$ python -q
>>> import numpy as np
>>> np.set_printoptions(suppress=True, linewidth=120)
>>> def rd(a):
...     return np.round(a, 2) + 0
... 
>>> feats = np.loadtxt("sample8.csv", delimiter=",")
>>> feats
array([[-2., -4., -2., -4.],
       [-5.,  2., -5.,  2.],
       [-2., -4., -2., -4.],
       [-5.,  2., -5.,  2.]])
>>> U, s, vt = np.linalg.svd(feats)
>>> rd(s)
array([10.85,  8.85,  0.  ,  0.  ])
>>> out = U[:, :2] @ np.diag(s[:2]) @ vt[:2]
>>> print(np.linalg.matrix_rank(out))
2
>>> print(np.linalg.matrix_rank(feats, rtol=0.05))
2
>>> rd(np.linalg.norm(feats - out, 2)), rd(s[2])
(np.float64(0.0), np.float64(0.0))
>>> np.allclose(feats, feats.T)
False
>>> (feats - feats.T) / 2
array([[ 0. ,  0.5,  0. ,  0.5],
       [-0.5,  0. , -0.5,  0. ],
       [ 0. ,  0.5,  0. ,  0.5],
       [-0.5,  0. , -0.5,  0. ]])
>>> np.allclose(feats @ feats.T, feats.T @ feats)
False
>>> rd(np.linalg.det(feats))
np.float64(0.0)
>>> rd(feats @ np.linalg.pinv(feats) @ feats)
array([[-2., -4., -2., -4.],
       [-5.,  2., -5.,  2.],
       [-2., -4., -2., -4.],
       [-5.,  2., -5.,  2.]])
>>> np.unique(feats.round(6), axis=0).shape
(2, 4)
>>> proj = np.triu(np.array([[3, -1, -1, -3], [-2, 3, -2, 3], [2, -2, -1, 2], [1, 2, -1, -1]]), 1) + np.eye(4)
>>> out = proj @ feats @ np.linalg.inv(proj)
>>> rd(np.linalg.det(out))
np.float64(0.0)
>>> np.linalg.matrix_rank(feats, rtol=0.1)
np.int64(2)
>>> np.argsort(-np.linalg.norm(feats, axis=0).round(6), kind="stable")[:3]
array([0, 2, 1])
>>> np.linalg.cond(feats) > 100
np.True_
>>> [round(float(x), 2) for x in np.linalg.svd(feats, compute_uv=False)[:3]]
[10.85, 8.85, 0.0]
